>>> import numpy as np
>>> from numpy import linalg as LA
>>> np.set_printoptions(precision=2, suppress=True, linewidth=100, legacy="1.25")
>>> tidy = lambda a: np.round(a, 2) + 0
>>> F = np.loadtxt("test16.csv", delimiter=",")
>>> print(tidy(F))
[[ 1.    0.    0.    0.    0.    0.    0.    0.  ]
 [ 0.    1.    0.    0.    0.    0.    0.    0.  ]
 [ 0.    0.    1.    0.    0.    0.    0.    0.  ]
 [ 0.    0.    0.    0.81  0.   -0.59  0.    0.  ]
 [ 0.    0.    0.    0.    1.    0.    0.    0.  ]
 [ 0.    0.    0.    0.59  0.    0.81  0.    0.  ]
 [ 0.    0.    0.    0.    0.    0.    1.    0.  ]
 [ 0.    0.    0.    0.    0.    0.    0.    1.  ]]
>>> print((F != 0).astype(int))
[[1 0 0 0 0 0 0 0]
 [0 1 0 0 0 0 0 0]
 [0 0 1 0 0 0 0 0]
 [0 0 0 1 0 1 0 0]
 [0 0 0 0 1 0 0 0]
 [0 0 0 1 0 1 0 0]
 [0 0 0 0 0 0 1 0]
 [0 0 0 0 0 0 0 1]]
>>> print(tidy(np.sort(LA.eigvals(F).real)))
[0.81 0.81 1.   1.   1.   1.   1.   1.  ]
>>> print((LA.matrix_power((F != 0) + (F.T != 0) + np.eye(8), 8) > 0).astype(int))
[[1 0 0 0 0 0 0 0]
 [0 1 0 0 0 0 0 0]
 [0 0 1 0 0 0 0 0]
 [0 0 0 1 0 1 0 0]
 [0 0 0 0 1 0 0 0]
 [0 0 0 1 0 1 0 0]
 [0 0 0 0 0 0 1 0]
 [0 0 0 0 0 0 0 1]]
>>> cov = F.T @ F
>>> print(tidy(cov))
[[1. 0. 0. 0. 0. 0. 0. 0.]
 [0. 1. 0. 0. 0. 0. 0. 0.]
 [0. 0. 1. 0. 0. 0. 0. 0.]
 [0. 0. 0. 1. 0. 0. 0. 0.]
 [0. 0. 0. 0. 1. 0. 0. 0.]
 [0. 0. 0. 0. 0. 1. 0. 0.]
 [0. 0. 0. 0. 0. 0. 1. 0.]
 [0. 0. 0. 0. 0. 0. 0. 1.]]
>>> print(np.diag(cov))
[1. 1. 1. 1. 1. 1. 1. 1.]
>>> print(np.allclose(cov, cov.T))
True
>>> print((F @ F.T).shape)
(8, 8)
>>> print(tidy(LA.pinv(F)))
[[ 1.    0.    0.    0.    0.    0.    0.    0.  ]
 [ 0.    1.    0.    0.    0.    0.    0.    0.  ]
 [ 0.    0.    1.    0.    0.    0.    0.    0.  ]
 [ 0.    0.    0.    0.81  0.    0.59  0.    0.  ]
 [ 0.    0.    0.    0.    1.    0.    0.    0.  ]
 [ 0.    0.    0.   -0.59  0.    0.81  0.    0.  ]
 [ 0.    0.    0.    0.    0.    0.    1.    0.  ]
 [ 0.    0.    0.    0.    0.    0.    0.    1.  ]]
>>> print(tidy(LA.svd(F, compute_uv=False)))
[1. 1. 1. 1. 1. 1. 1. 1.]
>>> print(F[:, 7] @ F[:, 4])
0.0
>>> print(tidy(LA.norm(F, axis=0)))
[1. 1. 1. 1. 1. 1. 1. 1.]
>>> mat = np.load("out19.npy")
>>> print(mat)
[[ 0  0 -1  2]
 [ 0  0 -2  2]
 [ 0  0  0  2]
 [ 0  0  0  0]]
>>> A2 = np.array([[1, 1], [0, 1], [0, 1], [1, 0]])
>>> print(np.vstack([mat, A2.T]).shape)
(6, 4)
>>> print(mat @ A2)
[[ 2 -1]
 [ 2 -2]
 [ 2  0]
 [ 0  0]]
>>> print(A2.T @ mat.T)
[[ 2  2  2  0]
 [-1 -2  0  0]]
>>> print(np.einsum("ik,kj->ji", mat, A2))
[[ 2  2  2  0]
 [-1 -2  0  0]]
>>> Uu, sv, Vt = LA.svd(mat, full_matrices=False)
>>> print(tidy(np.cumsum(sv ** 2) / np.sum(sv ** 2)))
[0.91 1.   1.   1.  ]
>>> print(tidy(Uu.T @ Uu))
[[1. 0. 0. 0.]
 [0. 1. 0. 0.]
 [0. 0. 1. 0.]
 [0. 0. 0. 1.]]
>>> print(Uu.shape, sv.shape, Vt.shape)
(4, 4) (4,) (4, 4)
>>> proj = np.triu(np.array([[8, 8, 2, 5], [3, 1, 0, 8], [1, 3, 4, 5], [6, 7, 7, 1]]), 1) + np.eye(4)
>>> A2 = proj @ mat @ LA.inv(proj)
>>> print(np.trace(A2), np.trace(mat))
0.0 0
>>> print(proj @ mat - mat @ proj)
[[  0.   0. -16.  25.]
 [  0.   0.   0.  10.]
 [  0.   0.   0.   0.]
 [  0.   0.   0.   0.]]
>>> print(LA.cond(mat) > 100)
True
>>> print([round(float(x), 2) for x in LA.svd(mat, compute_uv=False)[:3]])
[3.93, 1.25, 0.0]
>>> print(LA.matrix_rank(mat, rtol=0.1))
2
>>> m1 = np.load("mat.npy")
>>> print(m1)
[[2 2 4 2 3 1 2 2 3]
 [2 4 2 1 2 3 3 2 2]
 [4 2 2 2 3 3 2 2 3]
 [2 1 2 2 3 1 2 3 1]
 [3 2 3 3 2 1 4 2 2]
 [1 3 3 1 1 0 2 2 2]
 [2 3 2 2 4 2 4 2 2]
 [2 2 2 3 2 2 2 0 3]
 [3 2 3 1 2 2 2 3 4]]
>>> f = np.array([0, -3, -2])
>>> print(np.correlate(m1[7], m1[8], "full"))
[ 8 14 18 26 29 30 36 32 43 38 30 27 22 13 15  6  9]
>>> print(np.polyval(f, m1[7]))
[ -8  -8  -8 -11  -8  -8  -8  -2 -11]
>>> print(np.array([np.convolve(row, f, "same") for row in m1]))
[[ -6 -10 -16 -14 -13  -9  -8 -10 -13]
 [ -6 -16 -14  -7  -8 -13 -15 -12 -10]
 [-12 -14 -10 -10 -13 -15 -12 -10 -13]
 [ -6  -7  -8 -10 -13  -9  -8 -13  -9]
 [ -9 -12 -13 -15 -12  -7 -14 -14 -10]
 [ -3 -11 -15  -9  -5  -2  -6 -10 -10]
 [ -6 -13 -12 -10 -16 -14 -16 -14 -10]
 [ -6 -10 -10 -13 -12 -10 -10  -4  -9]
 [ -9 -12 -13  -9  -8 -10 -10 -13 -18]]
